>>> import numpy as np
>>> np.set_printoptions(precision=2, suppress=True, linewidth=140, sign=" ")
>>> def rd(a):
...     return np.round(a, 2) + 0
... 
>>> u = np.array([0, 1, 0, 0, 2]) + 0.5
>>> K = np.eye(5) - 2 * np.outer(u, u) / (u @ u)
>>> rd(K)
array([[ 0.95, -0.16, -0.05, -0.05, -0.27],
       [-0.16,  0.51, -0.16, -0.16, -0.81],
       [-0.05, -0.16,  0.95, -0.05, -0.27],
       [-0.05, -0.16, -0.05,  0.95, -0.27],
       [-0.27, -0.81, -0.27, -0.27, -0.35]])
>>> evals, evecs = np.linalg.eigvalsh(K)
Traceback (most recent call last):
  File "<python-input-6>", line 1, in <module>
    evals, evecs = np.linalg.eigvalsh(K)
    ^^^^^^^^^^^^
ValueError: too many values to unpack (expected 2)
>>> evals, evecs = np.linalg.eigh(K)
>>> print(rd(evecs @ np.diag(evals) @ evecs.T))
[[ 0.95 -0.16 -0.05 -0.05 -0.27]
 [-0.16  0.51 -0.16 -0.16 -0.81]
 [-0.05 -0.16  0.95 -0.05 -0.27]
 [-0.05 -0.16 -0.05  0.95 -0.27]
 [-0.27 -0.81 -0.27 -0.27 -0.35]]
>>> rd(np.linalg.svd(K, compute_uv=False))
array([ 1.,  1.,  1.,  1.,  1.])
>>> np.unique(evals.round(6) + 0, return_counts=True)[1]
array([ 1,  4])
>>> print(rd(evecs.T @ K @ evecs))
[[-1.  0.  0.  0.  0.]
 [ 0.  1.  0.  0.  0.]
 [ 0.  0.  1.  0.  0.]
 [ 0.  0.  0.  1.  0.]
 [ 0.  0.  0.  0.  1.]]
>>> Q = K.astype(float).copy()
>>> for j in range(5):
...     Q[:, j] -= Q[:, :j] @ (Q[:, :j].T @ Q[:, j])
...     Q[:, j] /= np.linalg.norm(Q[:, j])
... 
>>> rd(Q.T @ K)
array([[ 1.,  0.,  0.,  0.,  0.],
       [ 0.,  1.,  0.,  0.,  0.],
       [ 0.,  0.,  1.,  0.,  0.],
       [ 0.,  0.,  0.,  1.,  0.],
       [ 0.,  0.,  0.,  0.,  1.]])
>>> rd(Q)
array([[ 0.95, -0.16, -0.05, -0.05, -0.27],
       [-0.16,  0.51, -0.16, -0.16, -0.81],
       [-0.05, -0.16,  0.95, -0.05, -0.27],
       [-0.05, -0.16, -0.05,  0.95, -0.27],
       [-0.27, -0.81, -0.27, -0.27, -0.35]])
>>> proj = np.triu(np.array([[2, 0, 3, 2, 3],
...     [1, 2, 3, 3, 1],
...     [3, 1, 3, 3, 1],
...     [2, 1, 0, 3, 1],
...     [3, 0, 0, 1, 1]]), 1) + np.eye(5)
>>> B = proj @ Q @ np.linalg.inv(proj)
>>> rd(np.linalg.det(B))
np.float64(-1.0)
>>> np.linalg.matrix_rank(B)
np.int64(5)
>>> rd(np.poly(B))
array([ 1., -3.,  2.,  2., -3.,  1.])
>>> vec = np.array([0, 2, 1, 0, 2])
>>> rd(np.linalg.inv(K))
array([[ 0.95, -0.16, -0.05, -0.05, -0.27],
       [-0.16,  0.51, -0.16, -0.16, -0.81],
       [-0.05, -0.16,  0.95, -0.05, -0.27],
       [-0.05, -0.16, -0.05,  0.95, -0.27],
       [-0.27, -0.81, -0.27, -0.27, -0.35]])
>>> [p for p in range(1, 25) if np.allclose(np.linalg.matrix_power(K, p), np.eye(5))]
[2, 4, 6, 8, 10, 12, 14, 16, 18, 20, 22, 24]
>>> rd(np.abs(np.linalg.eigvals(K)))
array([ 1.,  1.,  1.,  1.,  1.])
>>> evals, evecs = np.linalg.eigh(K)
>>> vec = np.array([2, 3, -2, 3, -1])
>>> print(rd(evecs * np.abs(evals) @ evecs.T))
[[ 1.  0.  0.  0.  0.]
 [ 0.  1.  0.  0.  0.]
 [ 0.  0.  1.  0.  0.]
 [ 0.  0.  0.  1.  0.]
 [ 0.  0.  0.  0.  1.]]
>>> rd(vec @ K @ vec / (vec @ vec)), evals[0], rd(evals[-1])
(np.float64(0.9), np.float64(-1.0), np.float64(1.0))
>>> rd(np.linalg.eigvalsh(K[1:, 1:]))
array([-0.95,  1.  ,  1.  ,  1.  ])
>>> F = np.loadtxt("data.csv", delimiter=",")
>>> print(F)
[[-1.56  2.25  3.22  1.44 -2.75 -1.09  0.49  1.9 ]
 [ 0.4  -1.   -1.69 -1.05  1.23  0.62 -0.05 -0.98]
 [ 1.94 -2.36 -4.03 -1.27  2.67  1.09 -0.08 -2.35]
 [-0.24  0.14 -0.31 -0.38 -0.18  0.73  0.06  0.03]
 [ 1.64 -2.5  -3.2  -2.1   2.14  1.19 -0.05 -2.27]
 [-1.44  2.28  3.51  1.64 -2.71 -1.26 -0.19  1.69]
 [ 0.55 -1.2  -2.17 -0.63  1.63  0.39 -0.07 -1.35]
 [-1.08  1.66  2.08  1.09 -1.76 -0.56  0.52  1.17]
 [-1.08  1.07  1.53  0.88 -1.96 -0.41 -0.09  1.01]
 [ 1.1  -2.39 -3.55 -1.18  3.06  0.19 -0.33 -2.19]
 [-2.23  3.53  4.98  2.16 -4.75 -1.16  0.28  3.04]
 [ 1.18 -1.57 -1.69 -0.76  1.97  0.08 -0.1  -0.63]
 [-0.66  1.23  0.82  0.74 -2.19 -0.43  0.12  0.88]
 [-1.43  2.26  3.67  1.54 -3.03 -0.34  0.5   1.73]
 [-1.88  2.23  3.26  1.61 -3.25 -0.53  0.32  2.16]
 [ 0.75 -1.37 -2.26 -0.74  1.34  0.89 -0.16 -1.1 ]
 [ 2.57 -2.84 -5.19 -2.76  4.32  0.95 -0.41 -3.71]
 [ 1.38 -2.55 -3.17 -1.49  3.31  0.8  -0.35 -2.02]
 [ 0.24 -0.78 -2.24 -0.12  2.07  0.22 -0.14 -0.96]
 [-0.19 -0.1  -0.33  0.3  -0.16 -0.42  0.14 -0.21]]
>>> def softmax(z):
...     e = np.exp(z - z.max(axis=-1, keepdims=True))
...     return e / e.sum(axis=-1, keepdims=True)
... 
>>> rd(softmax(10 * F[3]))
array([ 0.  ,  0.  ,  0.  ,  0.  ,  0.  ,  0.99,  0.  ,  0.  ])
>>> rd(softmax(F).sum(axis=1))
array([ 1.,  1.,  1.,  1.,  1.,  1.,  1.,  1.,  1.,  1.,  1.,  1.,  1.,  1.,  1.,  1.,  1.,  1.,  1.,  1.])
>>> scores = F @ F.T / np.sqrt(8)
>>> rd(softmax(scores)[3] @ F)
array([ 0.35, -0.61, -1.12, -0.43,  0.69,  0.27, -0.03, -0.68])
>>> softmax(scores).round(6).argmax(axis=1)
array([ 10,  16,  16,   4,  16,  10,  16,  10,  10,  16,  10,  16,  10,  10,  10,  16,  16,  16,  16,   9])
